% ipython --no-banner

In [1]: import numpy as np

In [2]: from numpy import linalg as LA

In [3]: np.set_printoptions(suppress=True, linewidth=200)

In [4]: def rnd(a):
   ...:     return np.round(a, 2) + 0
   ...: 

In [5]: M = np.load("a.npy")

In [6]: M
Out[6]: 
array([[ 8.,  6.,  0.,  0.,  0., -9.,  3.],
       [ 6.,  3.,  0.,  0.,  0., -6.,  2.],
       [ 0.,  0., -1.,  0.,  0.,  0.,  0.],
       [ 0.,  0.,  0., -1.,  0.,  0.,  0.],
       [ 0.,  0.,  0.,  0., -1.,  0.,  0.],
       [-9., -6.,  0.,  0.,  0.,  8., -3.],
       [ 3.,  2.,  0.,  0.,  0., -3.,  0.]])

In [7]: x = np.array([-1, 2, -3, 1, 3, 0, -3])

In [8]: a = np.maximum(M @ x, 0)

In [9]: M.T @ a
Out[9]: array([-51., -34.,  -3.,   0.,   0.,  45., -18.])

In [10]: print(rnd(np.tanh(M @ x)))
[-1.   -1.    1.   -0.76 -1.    1.    0.76]

In [11]: np.maximum(M @ x, 0) - np.maximum(-M @ x, 0)
Out[11]: array([-5., -6.,  3., -1., -3.,  6.,  1.])

In [12]: a
Out[12]: array([0., 0., 3., 0., 0., 6., 1.])

In [13]: print(np.flatnonzero(a > 1e-9))
[2 5 6]

In [14]: mat = np.load("mat.npy")

In [15]: mat
Out[15]: 
array([[ 0.97, -0.07,  1.89, -2.05, -0.95,  1.99,  1.95],
       [ 1.01,  0.03,  2.  , -1.98, -1.07,  2.05,  1.98],
       [ 0.99,  0.22,  2.04, -1.99, -0.96,  1.93,  2.07],
       [ 1.1 ,  0.04,  1.95, -1.89, -0.94,  2.02,  2.09],
       [ 0.95,  0.  ,  1.97, -1.97, -1.13,  2.07,  1.97],
       [ 0.97, -0.01,  1.99, -2.07, -1.  ,  2.11,  2.07],
       [ 1.01,  0.  ,  2.04, -2.01, -0.97,  1.91,  2.04],
       [ 0.98, -0.1 ,  1.97, -1.95, -0.96,  2.03,  1.99],
       [ 0.95, -0.02,  2.01, -2.03, -1.01,  1.97,  1.95],
       [ 2.07, -1.04, -1.  , -0.07, -2.01, -0.05,  1.93],
       [ 2.01, -0.86, -0.96,  0.03, -2.06,  0.05,  1.98],
       [ 1.96, -0.94, -0.96, -0.03, -1.92, -0.08,  1.98],
       [ 2.02, -0.94, -1.09,  0.06, -2.02,  0.05,  2.02],
       [ 2.04, -1.07, -0.9 ,  0.03, -1.98, -0.07,  1.95],
       [ 1.85, -1.02, -1.05,  0.02, -1.91, -0.02,  2.  ],
       [ 1.96, -0.96, -0.89, -0.01, -1.98, -0.05,  1.99],
       [ 1.99, -1.04, -1.  , -0.04, -2.06,  0.  ,  1.93],
       [ 2.09, -0.94, -0.98, -0.04, -2.03,  0.02,  1.88]])

In [16]: rnd(LA.norm(mat[14] - mat[9]))
Out[16]: np.float64(0.27)

In [17]: print(rnd(LA.norm(mat[14], 1)), rnd(LA.norm(mat[14], np.inf)))
7.87 2.0

In [18]: print(rnd(LA.norm(mat, "nuc")))
24.65

In [19]: rnd(mat[14] @ mat[9])
Out[19]: np.float64(13.64)

In [20]: LA.norm(mat, axis=1).argmax()
Out[20]: np.int64(5)

In [21]: K = np.loadtxt("data.csv", delimiter=",")

In [22]: K
Out[22]: 
array([[ 3.62,  0.72,  4.91, -0.71],
       [ 2.35,  1.52, -1.43,  4.8 ],
       [ 1.69,  1.6 ,  4.94, -1.39],
       [-0.1 , -2.37, -0.02,  0.19],
       [ 0.18,  0.01, -1.65, -1.5 ],
       [ 4.31,  0.65,  3.6 , -1.61],
       [ 0.39, -1.45, -0.51, -0.99],
       [ 0.69, -0.23, -0.08, -1.57],
       [ 1.63, -2.36, -0.36, -1.1 ],
       [ 2.33, -0.95, -0.79,  4.09],
       [ 3.06, -0.24,  4.07, -1.61],
       [ 2.17, -2.33,  4.68, -2.48],
       [ 0.32,  0.28,  3.28, -1.28],
       [ 2.59, -0.63, -0.24,  2.57],
       [ 2.99,  0.52,  0.69,  5.89],
       [ 2.41,  0.45,  1.4 ,  3.65],
       [ 2.91,  1.36,  4.22, -1.48],
       [-0.28,  0.72,  0.21, -1.08],
       [ 3.51,  0.13,  5.27, -4.13],
       [ 1.47, -2.74, -0.35, -2.7 ],
       [ 2.33, -1.24,  0.92,  4.94]])

In [23]: hat = K @ LA.solve(K.T @ K, K.T)

In [24]: rnd(np.trace(hat))
Out[24]: np.float64(4.0)

In [25]: LA.matrix_rank(np.eye(21) - hat)
Out[25]: np.int64(17)

In [26]: O, r_ = LA.qr(K)

In [27]: rnd(r_)
Out[27]: 
array([[-10.63,   0.21,  -9.05,  -1.58],
       [  0.  ,  -6.15,  -2.03,  -1.74],
       [  0.  ,   0.  ,  -8.92,   8.64],
       [  0.  ,   0.  ,   0.  ,  -9.41]])

In [28]: print(rnd(abs(r_[0, 0])), rnd(LA.norm(K[:, 0])))
10.63 10.63

In [29]: B = np.c_[mat[:, :2] @ np.array([[2, 3], [0, 1]]), np.array([-2, 0, -1, 2, -2, 0, -1, 1, -1, 0, -1, -1, 0, 1, -1, 1, -1, 0])]

In [30]: rnd(B)
Out[30]: 
array([[ 1.94,  2.84, -2.  ],
       [ 2.02,  3.06,  0.  ],
       [ 1.98,  3.19, -1.  ],
       [ 2.2 ,  3.34,  2.  ],
       [ 1.9 ,  2.85, -2.  ],
       [ 1.94,  2.9 ,  0.  ],
       [ 2.02,  3.03, -1.  ],
       [ 1.96,  2.84,  1.  ],
       [ 1.9 ,  2.83, -1.  ],
       [ 4.14,  5.17,  0.  ],
       [ 4.02,  5.17, -1.  ],
       [ 3.92,  4.94, -1.  ],
       [ 4.04,  5.12,  0.  ],
       [ 4.08,  5.05,  1.  ],
       [ 3.7 ,  4.53, -1.  ],
       [ 3.92,  4.92,  1.  ],
       [ 3.98,  4.93, -1.  ],
       [ 4.18,  5.33,  0.  ]])

In [31]: rnd(LA.norm(LA.qr(mat)[0].T @ B, axis=0) ** 2 / ((B ** 2).sum(axis=0) + 1e-12))
Out[31]: array([1.  , 1.  , 0.77])

In [32]: LA.matrix_rank(B)
Out[32]: np.int64(3)

In [33]: Xc = K - K.mean(axis=0)

In [34]: Uu, s, Vh = LA.svd(Xc, full_matrices=False)

In [35]: print(rnd(s))
[14.52 10.11  5.16  3.71]

In [36]: rnd(Vh[0] * np.sign(Vh[0, np.abs(Vh[0]).argmax()]))
Out[36]: array([-0.05, -0.02, -0.56,  0.83])

In [37]: rnd(Xc.mean(axis=0))
Out[37]: array([0., 0., 0., 0.])

In [38]: F = np.loadtxt("x.csv", delimiter=",")

In [39]: F
Out[39]: 
array([[9., 0., 0., 0., 0., 0., 0.],
       [7., 3., 0., 0., 0., 0., 0.],
       [0., 8., 6., 0., 0., 0., 0.],
       [0., 4., 9., 5., 0., 0., 0.],
       [8., 6., 8., 5., 9., 0., 0.],
       [7., 7., 2., 9., 8., 4., 0.],
       [9., 5., 4., 5., 5., 6., 3.]])

In [40]: # triangular

In [41]: W1 = np.array([[2, -5, -4, 5, -5, 4],
    ...:     [-2, 4, 5, -1, -2, 1],
    ...:     [-5, 3, -3, -5, 1, 2],
    ...:     [-2, -3, 4, -4, -2, 2],
    ...:     [4, 4, -3, 4, 3, -4],
    ...:     [1, 5, 5, -1, 2, 5],
    ...:     [0, -4, 2, 1, 5, 3]])

In [42]: b = np.array([0, -2, 1, -1, -1, -2])

In [43]: H = np.maximum(F @ W1 + b, 0)

In [44]: LA.matrix_rank(H)
Out[44]: np.int64(5)

In [45]: H
Out[45]: 
array([[18.,  0.,  0., 44.,  0., 34.],
       [ 8.,  0.,  0., 31.,  0., 29.],
       [ 0., 48., 23.,  0.,  0., 18.],
       [ 0., 26., 14.,  0.,  0., 30.],
       [ 0., 27.,  0.,  9.,  0., 26.],
       [ 8., 22., 34.,  9.,  0., 43.],
       [ 4.,  8., 19., 16.,  0., 76.]])

In [46]: rnd((H > 0).mean(axis=0))
Out[46]: array([0.57, 0.71, 0.57, 0.71, 0.  , 1.  ])

In [47]: cent = np.array([[-4, -5], [-5, 3], [-2, 3], [-1, 2], [4, 0], [-5, 3]])

In [48]: H @ cent
Out[48]: 
array([[-286.,  100.],
       [-208.,  109.],
       [-376.,  267.],
       [-308.,  210.],
       [-274.,  177.],
       [-434.,  275.],
       [-490.,  321.]])

In [49]: (H @ cent).round(6).argmax(axis=1)
Out[49]: array([1, 1, 1, 1, 1, 1, 1])

In [50]: rank = LA.matrix_rank(H)

In [51]: rank
Out[51]: np.int64(5)

In [52]: N = LA.svd(H)[2][rank:].T

In [53]: N @ N.T
Out[53]: 
array([[0., 0., 0., 0., 0., 0.],
       [0., 0., 0., 0., 0., 0.],
       [0., 0., 0., 0., 0., 0.],
       [0., 0., 0., 0., 0., 0.],
       [0., 0., 0., 0., 1., 0.],
       [0., 0., 0., 0., 0., 0.]])

In [54]: [int(LA.matrix_rank(H[:i])) for i in range(1, len(H) + 1)]
Out[54]: [1, 2, 3, 4, 5, 5, 5]

In [55]: LA.matrix_rank(H.T @ H), LA.matrix_rank(H @ H.T)
Out[55]: (np.int64(5), np.int64(5))

In [56]: print(N[:, 0] / N[np.abs(N[:, 0]).round(6).argmax(), 0])
[0. 0. 0. 0. 1. 0.]

In [57]: Uu, s, Vh = LA.svd(F)

In [58]: np.argmax(s[:-1] / (s[1:] + 1e-6)) + 1
Out[58]: np.int64(6)

In [59]: print(rnd(s))
[28.47 12.65  8.34  5.72  4.98  3.6   0.28]

In [60]: B = Uu[:, :6] @ np.diag(s[:6]) @ Vh[:6]

In [61]: rnd(B)
Out[61]: 
array([[ 9.  ,  0.02, -0.03,  0.04,  0.  , -0.09,  0.14],
       [ 7.  ,  2.98,  0.03, -0.04,  0.01,  0.1 , -0.16],
       [ 0.  ,  8.01,  5.99,  0.02,  0.  , -0.04,  0.07],
       [ 0.  ,  4.  ,  9.01,  4.99,  0.  ,  0.02, -0.03],
       [ 8.  ,  6.  ,  8.  ,  4.99,  9.  ,  0.01, -0.02],
       [ 7.  ,  7.  ,  1.99,  9.01,  8.  ,  3.98,  0.03],
       [ 9.  ,  5.  ,  4.  ,  5.  ,  5.  ,  6.01,  2.98]])

In [62]: LA.matrix_rank(B)
Out[62]: np.int64(6)

In [63]: rnd(np.abs(F - B).max())
Out[63]: np.float64(0.16)

In [64]: rnd(LA.norm(F - B, 2)), rnd(s[6])
Out[64]: (np.float64(0.28), np.float64(0.28))

In [65]: rnd(LA.norm(F - B) / LA.norm(F))
Out[65]: np.float64(0.01)

In [66]: W0 = np.loadtxt("m.csv", delimiter=",")

In [67]: W0
Out[67]: 
array([[ 99.63,  98.56, -79.23, -18.67, -59.15, 100.44,  79.65],
       [ 99.62, 101.41, -81.43, -18.93, -61.35, 100.05,  77.97],
       [100.59, 100.67, -79.68, -20.7 , -60.19, 100.41,  79.93],
       [ 99.55, 101.06, -82.55, -19.97, -60.77, 100.53,  81.45],
       [100.53, 100.16, -80.75, -18.59, -58.39, 100.46,  81.05],
       [ 99.61, 101.15, -80.26, -18.79, -58.39,  99.03,  81.2 ],
       [ 99.49, 100.82, -81.07, -20.11, -60.38, 101.63,  79.61],
       [101.29, 100.85, -79.17, -20.55, -60.37,  99.97,  81.63],
       [101.05,  99.55, -79.81, -20.44, -59.57, 100.42,  79.77],
       [100.32, 100.72, -80.6 , -18.37, -60.02, 101.58,  80.76]])

In [68]: O, r_ = LA.qr(W0)

In [69]: print(np.allclose(r_.T @ r_, W0.T @ W0))
True

In [70]: rnd(abs(r_[0, 0])), rnd(LA.norm(W0[:, 0]))
Out[70]: (np.float64(316.77), np.float64(316.77))

In [71]: print(O.shape, r_.shape)
(10, 7) (7, 7)

In [72]: feats = np.load("dump.npy")

In [73]: feats
Out[73]: 
array([[ -3,  -3,  -3,  -3,  -3,  -3,  -3,  -3],
       [ -3,  -6,  -6,  -6,  -6,  -6,  -6,  -6],
       [ -3,  -6,  -9,  -9,  -9,  -9,  -9,  -9],
       [ -3,  -6,  -9, -12, -12, -12, -12, -12],
       [ -3,  -6,  -9, -12, -15, -15, -15, -15],
       [ -3,  -6,  -9, -12, -15, -18, -18, -18],
       [ -3,  -6,  -9, -12, -15, -18, -21, -21],
       [ -3,  -6,  -9, -12, -15, -18, -21, -24]])

In [74]: # equal to its transpose

In [75]: x = np.array([2, 3, 7, -3, -1, -1, 2, 5])

In [76]: rhs = feats @ x

In [77]: b, lr = np.zeros(8), 1 / LA.norm(feats, 2) ** 2

In [78]: for i in range(5):
    ...:     b -= lr * feats.T @ (feats @ b - rhs)
    ...:     if i % 1 == 0: print(i, round(LA.norm(feats @ b - rhs), 2))
    ...: 
0 29.81
1 29.72
2 29.64
3 29.55
4 29.47

In [79]: rnd(LA.cond(feats))
Out[79]: np.float64(113.5)

In [80]: d = LA.norm(mat[:, None] - mat[None], axis=-1)

In [81]: LA.matrix_rank(d ** 2)
Out[81]: np.int64(9)

In [82]: print(d.shape)
(18, 18)

In [83]: rnd(LA.norm(mat - mat.mean(axis=0), axis=1))
Out[83]: array([2.18, 2.24, 2.3 , 2.17, 2.22, 2.31, 2.23, 2.2 , 2.24, 2.26, 2.19, 2.2 , 2.3 , 2.24, 2.25, 2.16, 2.25, 2.22])

In [84]: np.flatnonzero(d[8] < d.mean() / 2)
Out[84]: array([0, 1, 2, 3, 4, 5, 6, 7, 8])

In [85]: d.mean(axis=1).argmax()
Out[85]: np.int64(2)

In [86]: np.unravel_index(d.round(6).argmax(), d.shape)
Out[86]: (np.int64(5), np.int64(12))

In [87]: x = np.array([2, 2, 1, 6, 2, 3, 5, 9])

In [88]: rhs = feats @ x

In [89]: rhs
Out[89]: array([ -90, -174, -252, -327, -384, -435, -477, -504])

In [90]: rnd(LA.solve(feats, feats[:, 4]))
Out[90]: array([0., 0., 0., 0., 1., 0., 0., 0.])

In [91]: rnd(LA.solve(feats, rhs + feats[:, 5]))
Out[91]: array([2., 2., 1., 6., 2., 4., 5., 9.])

In [92]: rnd(LA.solve(feats, -2 * rhs))
Out[92]: array([ -4.,  -4.,  -2., -12.,  -4.,  -6., -10., -18.])

In [93]: arr = np.load("arr.npy")

In [94]: rnd(arr)
Out[94]: 
array([[ 0.97, -0.1 ,  0.16, -0.1 , -0.1 ,  0.1 ],
       [-0.1 ,  0.71,  0.48, -0.29, -0.29,  0.29],
       [ 0.16,  0.48,  0.19,  0.48,  0.48, -0.48],
       [-0.1 , -0.29,  0.48,  0.71, -0.29,  0.29],
       [-0.1 , -0.29,  0.48, -0.29,  0.71,  0.29],
       [ 0.1 ,  0.29, -0.48,  0.29,  0.29,  0.71]])

In [95]: # orthonormal columns

In [96]: evals, V = LA.eigh(arr)

In [97]: rnd(evals.sum()), rnd(np.trace(arr))
Out[97]: (np.float64(4.0), np.float64(4.0))

In [98]: rnd(LA.eigvalsh(arr @ arr))
Out[98]: array([1., 1., 1., 1., 1., 1.])

In [99]: (evals > 1e-8).sum(), (evals < -1e-8).sum()
Out[99]: (np.int64(5), np.int64(1))

In [100]: np.unique(evals.round(6) + 0, return_counts=True)[1]
Out[100]: array([1, 5])

In [101]: rnd(evals)
Out[101]: array([-1.,  1.,  1.,  1.,  1.,  1.])

In [102]: rnd(LA.svd(arr, compute_uv=False))
Out[102]: array([1., 1., 1., 1., 1., 1.])

In [103]: [round(float(LA.det(arr[:i, :i])), 2) + 0 for i in range(1, 7)]
Out[103]: [0.97, 0.68, -0.13, -0.42, -0.71, -1.0]

In [104]: x = np.array([1, -1, 5, -4, 0, -2])

In [105]: [p for p in range(1, 25) if np.allclose(LA.matrix_power(arr, p), np.eye(6))]
Out[105]: [2, 4, 6, 8, 10, 12, 14, 16, 18, 20, 22, 24]

In [106]: rnd(np.sort(np.abs(np.degrees(np.angle(LA.eigvals(arr))))))
Out[106]: array([  0.,   0.,   0.,   0.,   0., 180.])

In [107]: rnd(LA.det(arr))
Out[107]: np.float64(-1.0)

In [108]: rnd(LA.norm(x)), rnd(LA.norm(arr @ x))
Out[108]: (np.float64(6.86), np.float64(6.86))

In [109]: print(6 - LA.matrix_rank(arr - np.eye(6), tol=1e-8))
5

In [110]: C2 = arr.T @ arr

In [111]: np.trace(C2), rnd((arr ** 2).sum())
Out[111]: (np.float64(6.0), np.float64(6.0))

In [112]: rnd(LA.eigvalsh(C2)[::-1])
Out[112]: array([1., 1., 1., 1., 1., 1.])

In [113]: (arr @ arr.T).shape
Out[113]: (6, 6)
